>>> import numpy as np
>>> from numpy import linalg as LA
>>> np.set_printoptions(precision=2, suppress=True, linewidth=100)
>>> A = np.array([[-2, -1, 0], [1, 2, 3], [4, 5, 6]])
>>> A
array([[-2, -1,  0],
       [ 1,  2,  3],
       [ 4,  5,  6]])
>>> np.unique(A.round(6), axis=0).shape
(3, 3)
>>> np.allclose(A[:-1].T @ LA.lstsq(A[:-1].T, A[-1])[0], A[-1])
True
>>> np.round(np.trace(LA.pinv(A) @ A), 2)
np.float64(2.0)
>>> rng = np.random.default_rng(29819)
>>> idx = rng.permutation(3)
>>> idx
array([0, 2, 1])
>>> A2 = A[idx][:, idx]
>>> np.allclose(A2, A)
False
>>> np.trace(A2)
np.int64(6)
>>> rk = LA.matrix_rank(A)
>>> rk
np.int64(2)
>>> N = LA.svd(A)[2][rk:].T
>>> np.round(A @ N, 2) + 0
array([[0.],
       [0.],
       [0.]])
>>> N[:, 0] / N[np.abs(N[:, 0]).round(6).argmax(), 0]
array([-0.5,  1. , -0.5])
>>> N.shape
(3, 1)
>>> LA.matrix_rank(A.T @ A), LA.matrix_rank(A @ A.T)
(np.int64(2), np.int64(2))
>>> [int(LA.matrix_rank(A[:, :j + 1])) for j in range(3)]
[1, 2, 2]
>>> (A + A.T) / 2
array([[-2.,  0.,  2.],
       [ 0.,  2.,  4.],
       [ 2.,  4.,  6.]])
>>> np.round(np.abs(LA.eigvals(A)).max(), 2)
np.float64(8.2)
>>> A @ A
array([[ 3,  0, -3],
       [12, 18, 24],
       [21, 36, 51]])
>>> np.allclose(A @ A.T, A.T @ A)
False
>>> F = np.array([[0, 1, 0, 1], [1, 0, 1, 1], [0, 1, 0, 0], [1, 1, 0, 0]])
>>> F
array([[0, 1, 0, 1],
       [1, 0, 1, 1],
       [0, 1, 0, 0],
       [1, 1, 0, 0]])
>>> A2 = F / LA.norm(F, axis=1, keepdims=True)
>>> cov = A2 @ A2.T
>>> np.argwhere(np.triu(np.abs(cov) > 0.95, 1))
array([], shape=(0, 2), dtype=int64)
>>> LA.norm(A2, axis=1)
array([1., 1., 1., 1.])
>>> np.round(np.degrees(np.arccos(np.clip(cov[3, 2], -1, 1))), 2)
np.float64(45.0)
>>> cov
array([[1.  , 0.41, 0.71, 0.5 ],
       [0.41, 1.  , 0.  , 0.41],
       [0.71, 0.  , 1.  , 0.71],
       [0.5 , 0.41, 0.71, 1.  ]])
>>> cov[3]
array([0.5 , 0.41, 0.71, 1.  ])
>>> Lm = LA.cholesky(cov)
>>> np.round(np.prod(np.diag(Lm)) ** 2, 2), round(float(LA.det(cov)), 2)
(np.float64(0.08), 0.08)
>>> cov / np.sqrt(np.outer(np.diag(cov), np.diag(cov)))
array([[1.  , 0.41, 0.71, 0.5 ],
       [0.41, 1.  , 0.  , 0.41],
       [0.71, 0.  , 1.  , 0.71],
       [0.5 , 0.41, 0.71, 1.  ]])
>>> np.round(Lm @ Lm.T, 2) + 0
array([[1.  , 0.41, 0.71, 0.5 ],
       [0.41, 1.  , 0.  , 0.41],
       [0.71, 0.  , 1.  , 0.71],
       [0.5 , 0.41, 0.71, 1.  ]])
>>> hat = np.triu(np.array([[-3, 0, 3, 1], [2, 2, 0, 0], [-1, -1, 0, -3], [-2, 0, -1, 3]]), 1) + np.eye(4)
>>> A2 = hat @ F @ LA.inv(hat)
>>> LA.matrix_rank(A2)
np.int64(4)
>>> mat = np.eye(3, dtype=int)[rng.permutation(3)]
>>> mat
array([[0, 1, 0],
       [1, 0, 0],
       [0, 0, 1]])
>>> w, vecs = LA.eigh(mat)
>>> vec = np.array([-2, -2, 0])
>>> vec @ mat @ vec
np.int64(8)
>>> np.abs(mat).sum(axis=1).max(), np.abs(w).max()
(np.int64(1), np.float64(1.0))
>>> LA.eigvalsh(mat[1:, 1:])
array([0., 1.])
>>> f, g = mat[2], mat[1]
>>> f @ f
np.int64(1)
>>> f @ g
np.int64(0)
>>> p = (f @ g) / (f @ f) * f
>>> round(float(LA.norm(f + g) ** 2 + LA.norm(f - g) ** 2), 2)
4.0
>>> p
array([0., 0., 0.])
>>> g - p
array([1., 0., 0.])
>>> LA.matrix_rank(np.outer(f, g))
np.int64(1)
>>> vec = np.array([0, 0, 5])
>>> np.abs(LA.eigvals(mat))
array([1., 1., 1.])
>>> LA.inv(mat)
array([[0., 1., 0.],
       [1., 0., 0.],
       [0., 0., 1.]])
>>> np.round(LA.norm(vec), 2), np.round(LA.norm(mat @ vec), 2)
(np.float64(5.0), np.float64(5.0))
>>> np.round(LA.det(mat), 2)
np.float64(-1.0)
>>> M = np.load("case11.npy")
>>> M
array([[-2.57, -3.79, -2.01],
       [ 3.43, -0.41, -3.61],
       [ 2.57, -3.24,  2.81]])
>>> LA.norm(M, axis=0)
array([5., 5., 5.])
>>> LA.svd(M, compute_uv=False)
array([5., 5., 5.])
>>> LA.pinv(M)
array([[-0.1 ,  0.14,  0.1 ],
       [-0.15, -0.02, -0.13],
       [-0.08, -0.14,  0.11]])
>>> q = M.astype(float).copy()
>>> for j in range(3):
...     q[:, j] -= q[:, :j] @ (q[:, :j].T @ q[:, j])
...     q[:, j] /= LA.norm(q[:, j])
... 
>>> np.round(q.T @ M, 2) + 0
array([[5., 0., 0.],
       [0., 5., 0.],
       [0., 0., 5.]])
>>> q, r_ = LA.qr(M)
>>> np.round(q.T @ q, 2) + 0
array([[1., 0., 0.],
       [0., 1., 0.],
       [0., 0., 1.]])
>>> q @ r_
array([[-2.57, -3.79, -2.01],
       [ 3.43, -0.41, -3.61],
       [ 2.57, -3.24,  2.81]])
>>> np.allclose(r_.T @ r_, M.T @ M)
True
>>> q.shape, r_.shape
((3, 3), (3, 3))
>>> r_.round(2) + 0
array([[5., 0., 0.],
       [0., 5., 0.],
       [0., 0., 5.]])
>>> A2 = np.array([[0, 3, 3, 3], [3, 2, 1, 2], [0, 3, 0, 0], [1, 1, 1, 2]])
>>> A2[-1] = A2[0]
>>> W0 = A2 + 0.02 * np.eye(4)
>>> W0
array([[0.02, 3.  , 3.  , 3.  ],
       [3.  , 2.02, 1.  , 2.  ],
       [0.  , 3.  , 0.02, 0.  ],
       [0.  , 3.  , 3.  , 3.02]])
>>> round(float(LA.det(W0[::-1])), 2)
0.72
>>> np.einsum("ii->", W0)
np.float64(5.08)
>>> round(LA.eigvals(W0).sum().real, 2)
np.float64(5.08)
>>> np.round(LA.det(W0.T), 2)
np.float64(0.72)
>>> np.round(LA.det(2 * W0), 2), round(LA.det(W0), 2)
(np.float64(11.44), np.float64(0.72))
>>> np.poly(W0)
array([  1.  ,  -5.08, -11.7 , -35.53,   0.72])
>>> LA.eigvals(W0)
array([ 7.33+0.j  , -1.14+1.89j, -1.14-1.89j,  0.02+0.j  ])
>>> np.round(np.einsum("ij,ji->", W0, W0), 2)
np.float64(49.2)
>>> hat = np.triu(np.array([[1, 3, 3, 3], [3, 1, 1, 0], [3, 3, 1, 2], [0, 2, 1, 3]]), 1) + np.eye(4)
>>> A2 = hat @ W0 @ LA.inv(hat)
>>> LA.matrix_rank(A2)
np.int64(4)
>>> round(LA.det(A2), 2)
np.float64(0.72)
>>> hat @ W0 - W0 @ hat
array([[  9.,  24.,   9.,   9.],
       [  0.,  -6., -11., -11.],
       [  0.,   6.,   3.,   6.],
       [  0.,   0.,  -3.,  -6.]])
>>> np.poly(A2)
array([  1.  ,  -5.08, -11.7 , -35.53,   0.72])
>>> round(np.trace(A2), 2), np.trace(W0)
(np.float64(5.08), np.float64(5.08))
>>> feats = np.array([[1, 0, 1, 0], [0, -2, 0, -1], [-2, 0, 0, 0], [0, -2, 0, 1]])
>>> th = np.radians(30)
>>> r_ = np.eye(4)
>>> r_[3, 3] = r_[1, 1] = np.cos(th)
>>> r_[3, 1], r_[1, 3] = -np.sin(th), np.sin(th)
>>> r_
array([[ 1.  ,  0.  ,  0.  ,  0.  ],
       [ 0.  ,  0.87,  0.  ,  0.5 ],
       [ 0.  ,  0.  ,  1.  ,  0.  ],
       [ 0.  , -0.5 ,  0.  ,  0.87]])
>>> A2 = feats @ r_.T
>>> np.allclose(LA.norm(feats, axis=1), LA.norm(A2, axis=1))
True
>>> np.abs(A2 - feats).max(axis=0)
array([0.  , 0.77, 0.  , 1.13])
>>> np.round(LA.det(r_), 2), round(float(np.trace(r_)), 2)
(np.float64(1.0), 3.73)
>>> A2
array([[ 1.  ,  0.  ,  1.  ,  0.  ],
       [ 0.  , -2.23,  0.  ,  0.13],
       [-2.  ,  0.  ,  0.  ,  0.  ],
       [ 0.  , -1.23,  0.  ,  1.87]])
>>> LA.svd(feats, compute_uv=False), LA.svd(A2, compute_uv=False)
(array([2.83, 2.29, 1.41, 0.87]), array([2.83, 2.29, 1.41, 0.87]))
>>> np.allclose(feats @ feats.T, A2 @ A2.T)
True
>>> arr = np.load("w.npy")
>>> arr
array([[0.33, 0.33, 0.33],
       [0.6 , 0.2 , 0.2 ],
       [0.33, 0.33, 0.33]])
>>> left, sigma, vt = LA.svd(arr)
>>> vecs = vt[:(sigma > 1e-8).sum()]
>>> vec = arr[1] + -1 * arr[2] + rng.integers(2) * np.eye(3)[1]
>>> vec
array([ 0.27,  0.87, -0.13])
>>> round(float(LA.norm(vec - vecs.T @ vecs @ vec)), 2)
0.71
>>> np.round(vecs.T @ vecs, 2) + 0
array([[1. , 0. , 0. ],
       [0. , 0.5, 0.5],
       [0. , 0.5, 0.5]])
>>> np.abs(np.diag(LA.qr(arr)[1])) > 1e-9
array([ True,  True, False])
>>> arr @ LA.pinv(arr) @ arr
array([[0.33, 0.33, 0.33],
       [0.6 , 0.2 , 0.2 ],
       [0.33, 0.33, 0.33]])
>>> np.round(np.trace(LA.pinv(arr) @ arr), 2)
np.float64(2.0)
>>> np.einsum("ij,ji->", A, A)
np.int64(72)
>>> np.round(LA.det(2 * A), 2), np.round(LA.det(A), 2)
(np.float64(0.0), np.float64(0.0))
>>> np.einsum("ii->", A)
np.int64(6)
>>> np.round(np.poly(A), 2) + 0
array([  1.,  -6., -18.,   0.])
>>> round(LA.det(arr[::-1]), 2)
np.float64(0.0)
>>> round(float(LA.det(2 * arr)), 2), np.round(LA.det(arr), 2)
(0.0, np.float64(0.0))
>>> np.round(LA.eigvals(arr), 2) + 0
array([ 1.  , -0.13,  0.  ])
>>> round(LA.eigvals(arr).sum().real, 2)
np.float64(0.87)
>>> idx = rng.permutation(3)
>>> idx
array([0, 2, 1])
>>> A2 = mat[idx][:, idx]
>>> np.trace(A2)
np.int64(1)
>>> np.sort(np.abs(LA.eigvals(A2)))
array([1., 1., 1.])
>>> np.diag(A2)
array([0, 1, 0])
>>> np.allclose(A2, mat)
False
>>> X = np.array([[4, 0, 0, 0], [0, 4, 0, 0], [0, 0, 3, 0], [0, 0, 0, 5]])
>>> w, vecs = LA.eigh(X)
>>> vec = np.array([0, 1, 2, 2])
>>> LA.eigvalsh(X[1:, 1:])
array([3., 4., 5.])
>>> vec @ X @ vec
np.int64(36)
>>> w, vecs = LA.eigh(X)
>>> LA.eigvalsh(X @ X)
array([ 9., 16., 16., 25.])
>>> vecs @ np.diag(w) @ vecs.T
array([[4., 0., 0., 0.],
       [0., 4., 0., 0.],
       [0., 0., 3., 0.],
       [0., 0., 0., 5.]])
>>> w.sum(), np.trace(X)
(np.float64(16.0), np.int64(16))
>>> np.abs(vecs[:, -1]).round(6).argmax()
np.int64(3)
>>> (w > 1e-8).sum(), (w < -1e-8).sum()
(np.int64(4), np.int64(0))
